$ python3 -q
>>> import numpy as np
>>> from numpy import linalg as LA
>>> np.set_printoptions(suppress=True, linewidth=120)
>>> rng = np.random.default_rng(802)
>>> J = np.array([[0, -5, 0, 5, -3, -5, -5, 1],
...     [2, -2, -5, -4, -4, -1, 5, 1],
...     [2, 4, -3, -3, 3, -3, -1, -3],
...     [-4, 5, 0, 5, -2, 4, -3, 1],
...     [0, -3, -4, -2, 3, -2, -2, 0],
...     [-1, -3, -4, -1, 0, 1, -2, 1],
...     [0, 0, -5, -5, -2, -5, 1, -2],
...     [5, -1, -5, -2, 3, -3, -4, 2],
...     [0, 1, 2, 2, -5, 4, -4, -2],
...     [5, 3, 0, 1, 4, 1, 4, 4],
...     [-3, -5, -2, 4, -4, -5, 2, 1]]) * (rng.random((11, 8)) < 0.3)
>>> J
array([[ 0,  0,  0,  5,  0,  0, -5,  1],
       [ 0,  0,  0, -4, -4, -1,  5,  0],
       [ 2,  0,  0,  0,  3,  0,  0,  0],
       [-4,  0,  0,  0, -2,  0, -3,  0],
       [ 0, -3,  0,  0,  0,  0, -2,  0],
       [-1,  0, -4,  0,  0,  0, -2,  1],
       [ 0,  0,  0,  0, -2,  0,  0, -2],
       [ 0, -1,  0,  0,  0,  0,  0,  2],
       [ 0,  1,  0,  2,  0,  4, -4,  0],
       [ 0,  0,  0,  0,  0,  0,  4,  0],
       [ 0, -5,  0,  0,  0, -5,  2,  0]])
>>> x0 = np.array([0, 0, -2, -1, -1, -2, -1, -2])
>>> rhs = J @ x0
>>> beta, lr = np.zeros(8), 1 / LA.norm(J, 2) ** 2
>>> for i in range(200):
...     beta -= lr * J.T @ (J @ beta - rhs)
...     if i % 50 == 0: print(i, round(LA.norm(J @ beta - rhs), 2))
... 
0 12.74
50 0.73
100 0.12
150 0.03
>>> round(LA.cond(J), 2)
np.float64(6.13)
>>> Y = np.c_[J[:, :2] @ np.array([[3, -3], [-2, 1]]), np.array([-2, -1, -2, 1, 2, -1, 0, 2, -2, -1, -2])]
>>> Y
array([[  0,   0,  -2],
       [  0,   0,  -1],
       [  6,  -6,  -2],
       [-12,  12,   1],
       [  6,  -3,   2],
       [ -3,   3,  -1],
       [  0,   0,   0],
       [  2,  -1,   2],
       [ -2,   1,  -2],
       [  0,   0,  -1],
       [ 10,  -5,  -2]])
>>> LA.matrix_rank(Y)
np.int64(3)
>>> proj = J @ LA.solve(J.T @ J, J.T)
>>> np.round(proj @ J[:, 7], 2) + 0
array([ 1.,  0.,  0.,  0.,  0.,  1., -2.,  2.,  0.,  0.,  0.])
>>> np.round(np.diag(proj), 2)
array([0.89, 0.82, 0.39, 0.85, 0.63, 1.  , 0.61, 0.53, 0.62, 0.88, 0.78])
>>> np.round(LA.eigvalsh(proj), 2) + 0
array([0., 0., 0., 1., 1., 1., 1., 1., 1., 1., 1.])
>>> q, vecs = LA.qr(J[:, :5])[0], LA.qr(J[:, 5:])[0]
>>> sv = LA.svd(q.T @ vecs, compute_uv=False)
>>> round(float(LA.norm(q @ q.T - vecs @ vecs.T, 2)), 2)
1.0
>>> np.round(np.degrees(np.arccos(sv.clip(0, 1))), 2)
array([27.45, 38.43, 72.7 ])
>>> (sv > 0.9).sum()
np.int64(0)
>>> def softmax(z):
...     e = np.exp(z - z.max(axis=-1, keepdims=True))
...     return e / e.sum(axis=-1, keepdims=True)
... 
>>> np.round(softmax(J[6] + 4), 2)
array([0.16, 0.16, 0.16, 0.16, 0.02, 0.16, 0.16, 0.02])
>>> print(np.round(softmax(10 * J[6]), 2) + 0)
[0.17 0.17 0.17 0.17 0.   0.17 0.17 0.  ]
>>> np.round(softmax(J[6]), 2)
array([0.16, 0.16, 0.16, 0.16, 0.02, 0.16, 0.16, 0.02])
>>> S = J @ J.T / np.sqrt(8)
>>> np.round(softmax(S)[6] @ J, 2)
array([-0.39, -0.17, -0.05, -1.46, -2.53, -0.41,  1.59, -0.75])
>>> softmax(S).round(6).argmax(axis=1)
array([ 0,  1,  2,  3,  4,  5,  1,  7,  8,  1, 10])
>>> feats = np.load("layer7.npy")
>>> feats
array([[3., 2., 2., 0.],
       [2., 3., 2., 0.],
       [2., 2., 3., 0.],
       [0., 0., 0., 3.]])
>>> Y = feats[0, 0] * feats[1:] - np.outer(feats[1:, 0], feats[0])
>>> Y
array([[0., 5., 2., 0.],
       [0., 2., 5., 0.],
       [0., 0., 0., 9.]])
>>> np.flatnonzero(~Y.round(6).any(axis=1))
array([], dtype=int64)
>>> x0 = np.array([-2, -2, -2, -2])
>>> rhs = feats @ x0
>>> rhs
array([-14., -14., -14.,  -6.])
>>> print(np.round(LA.solve(feats.T, feats[2]), 2))
[0. 0. 1. 0.]
>>> np.round(LA.solve(feats, 3 * rhs), 2)
array([-6., -6., -6., -6.])
>>> Y = LA.inv(feats)
>>> print(Y.round(2))
[[ 0.71 -0.29 -0.29  0.  ]
 [-0.29  0.71 -0.29  0.  ]
 [-0.29 -0.29  0.71  0.  ]
 [ 0.    0.    0.    0.33]]
